% ipython --no-banner

In [1]: import numpy as np

In [2]: np.set_printoptions(suppress=True, linewidth=200)

In [3]: rnd = lambda a: np.round(a, 1) + 0

In [4]: W0 = np.loadtxt("out14.csv", delimiter=",")

In [5]: rnd(W0)
Out[5]: 
array([[ 1. , -0.2, -0.1, -0.1,  0. , -0.1,  0. ],
       [-0.2,  0.1, -0.5, -0.5, -0.2, -0.5, -0.2],
       [-0.1, -0.5,  0.7, -0.3, -0.1, -0.3, -0.1],
       [-0.1, -0.5, -0.3,  0.7, -0.1, -0.3, -0.1],
       [ 0. , -0.2, -0.1, -0.1,  1. , -0.1,  0. ],
       [-0.1, -0.5, -0.3, -0.3, -0.1,  0.7, -0.1],
       [ 0. , -0.2, -0.1, -0.1,  0. , -0.1,  1. ]])

In [6]: C2 = W0.T @ W0

In [7]: rnd(np.diag(C2))
Out[7]: array([1., 1., 1., 1., 1., 1., 1.])

In [8]: rnd(np.linalg.eigvalsh(C2)[::-1])
Out[8]: array([1., 1., 1., 1., 1., 1., 1.])

In [9]: np.allclose(C2, C2.T)
Out[9]: True

In [10]: x = np.array([5, 3, 5, 5, 1, 2, 2])

In [11]: rnd(np.abs(np.linalg.eigvals(W0)))
Out[11]: array([1., 1., 1., 1., 1., 1., 1.])

In [12]: rnd(np.sort(np.abs(np.degrees(np.angle(np.linalg.eigvals(W0))))))
Out[12]: array([  0.,   0.,   0.,   0.,   0.,   0., 180.])

In [13]: rnd(W0.T @ (W0 @ x))
Out[13]: array([5., 3., 5., 5., 1., 2., 2.])

In [14]: w, V = np.linalg.eigh(W0)

In [15]: x = np.array([2, 2, 3, 4, -1, 0, -2])

In [16]: print(rnd(np.linalg.eigvalsh(W0[1:, 1:])))
[-1.  1.  1.  1.  1.  1.]

In [17]: rnd(np.abs(W0).sum(axis=1).max()), rnd(np.abs(w).max())
Out[17]: (np.float64(2.3), np.float64(1.0))

In [18]: print(rnd(x @ W0 @ x))
5.3

In [19]: rnd(V * np.abs(w) @ V.T)
Out[19]: 
array([[1., 0., 0., 0., 0., 0., 0.],
       [0., 1., 0., 0., 0., 0., 0.],
       [0., 0., 1., 0., 0., 0., 0.],
       [0., 0., 0., 1., 0., 0., 0.],
       [0., 0., 0., 0., 1., 0., 0.],
       [0., 0., 0., 0., 0., 1., 0.],
       [0., 0., 0., 0., 0., 0., 1.]])

In [20]: M = np.load("arr.npy")

In [21]: rnd(M)
Out[21]: 
array([[ 26.5,  11.6, -55.6, -44.2],
       [ 18.5,   9.4, -43. , -34.7],
       [ 11.8,   7.2, -31.5, -26.1],
       [ 11.6,   7.1, -31.1, -25.8],
       [  6.2,   5.1, -21.1, -18.1],
       [  5.5,   4.8, -19.8, -17.1],
       [  2.2,   3.1, -12.6, -11.5],
       [  0.5,   2. ,  -7.8,  -7.6],
       [  0.5,   2. ,  -7.8,  -7.6],
       [  0.5,   1.9,  -7.7,  -7.5],
       [  0.4,   1.9,  -7.5,  -7.3],
       [  0.4,   1.9,  -7.4,  -7.2],
       [ -0.3,   1.1,  -4.6,  -4.9],
       [ -0.3,   1.1,  -4.4,  -4.7],
       [ -0.4,   1. ,  -4.1,  -4.4],
       [ -0.5,   0.7,  -2.9,  -3.3],
       [ -0.5,   0.5,  -2.2,  -2.6],
       [ -0.5,   0.5,  -2.2,  -2.6],
       [  0.4,   0.1,   0.4,   0.9],
       [  0.4,   0.1,   0.4,   0.9],
       [  0.5,   0.4,   0.6,   1.6],
       [  0.4,   1. ,   0.8,   2.5],
       [  0.3,   1.1,   0.9,   2.6],
       [  0.2,   1.2,   0.9,   2.8],
       [  0. ,   1.5,   1. ,   3.1],
       [ -0.4,   1.9,   1.2,   3.6],
       [ -1. ,   2.3,   1.5,   4.1],
       [ -3.4,   3.8,   2.7,   6.1],
       [ -3.5,   3.8,   2.8,   6.1],
       [ -5.2,   4.6,   3.7,   7.3],
       [ -7.4,   5.6,   4.9,   8.8],
       [ -8.8,   6.1,   5.8,   9.8],
       [-10.1,   6.6,   6.5,  10.6],
       [-14. ,   8. ,   8.9,  13.1],
       [-19.2,   9.6,  12.2,  16.5],
       [-23.7,  10.9,  15.2,  19.3],
       [-26.7,  11.7,  17.1,  21.2]])

In [22]: basis = M[[6, 19]].astype(float)

In [23]: for _ in range(4):
    ...:     z = np.linalg.norm(M[:, None] - basis, axis=-1).argmin(axis=1)
    ...:     basis = np.array([M[z == j].mean(axis=0) for j in range(2)])
    ...: 

In [24]: z
Out[24]: array([0, 0, 0, 0, 0, 0, 1, 1, 1, 1, 1, 1, 1, 1, 1, 1, 1, 1, 1, 1, 1, 1, 1, 1, 1, 1, 1, 1, 1, 1, 1, 1, 1, 1, 1, 1, 1])

In [25]: rnd(basis)
Out[25]: 
array([[ 13.3,   7.5, -33.7, -27.7],
       [ -3.9,   3.2,   0.5,   2.3]])

In [26]: rnd(basis[1] - basis[0])
Out[26]: array([-17.2,  -4.4,  34.2,  29.9])
